$ ipython --no-banner

In [1]: import numpy as np

In [2]: np.set_printoptions(precision=2, suppress=True, linewidth=140)

In [3]: M = np.load("data.npy")

In [4]: print(M)
[[0.5 0.5]
 [0.2 0.8]]

In [5]: w, evecs = np.linalg.eig(M)

In [6]: w
Out[6]: array([0.3, 1. ])

In [7]: np.round(np.prod(w), 2)
Out[7]: np.float64(0.3)

In [8]: np.round(M @ evecs[:, 0] - w[0] * evecs[:, 0], 2) + 0
Out[8]: array([0., 0.])

In [9]: print(np.sort(np.linalg.eigvals(M @ M)))
[0.09 1.  ]

In [10]: round(float(np.linalg.norm(M[1], 1)), 2), round(float(np.linalg.norm(M[1], np.inf)), 2)
Out[10]: (1.0, 0.8)

In [11]: round(np.linalg.norm(M, "nuc"), 2)
Out[11]: np.float64(1.33)

In [12]: np.linalg.norm(M, axis=0)
Out[12]: array([0.54, 0.94])

In [13]: print(M[1] @ M[0])
0.5

In [14]: np.round(np.linalg.norm(M[1] - M[0]), 2)
Out[14]: np.float64(0.42)

In [15]: print(round(np.linalg.norm(M, 1), 2), round(float(np.linalg.norm(M, np.inf)), 2))
1.3 1.0

In [16]: np.linalg.norm(M, axis=1)
Out[16]: array([0.71, 0.82])

In [17]: np.round(np.linalg.norm(M) ** 2 / np.linalg.norm(M, 2) ** 2, 2)
Out[17]: np.float64(1.07)

In [18]: proj = np.triu(np.array([[1, 1], [-2, -2]]), 1) + np.eye(2)

In [19]: M2 = proj @ M @ np.linalg.inv(proj)

In [20]: np.round(np.linalg.det(M2), 2)
Out[20]: np.float64(0.3)

In [21]: np.trace(M2), np.trace(M)
Out[21]: (np.float64(1.3), np.float64(1.3))

In [22]: np.linalg.matrix_rank(M2)
Out[22]: np.int64(2)

In [23]: M2 = M / np.sqrt((M ** 2).mean(axis=1, keepdims=True))

In [24]: np.linalg.matrix_rank(M2) == np.linalg.matrix_rank(M)
Out[24]: np.True_

In [25]: np.linalg.norm(M2, axis=1)
Out[25]: array([1.41, 1.41])

In [26]: np.linalg.matrix_rank(M - M.mean(axis=1, keepdims=True))
Out[26]: np.int64(1)

In [27]: M2[1]
Out[27]: array([0.34, 1.37])
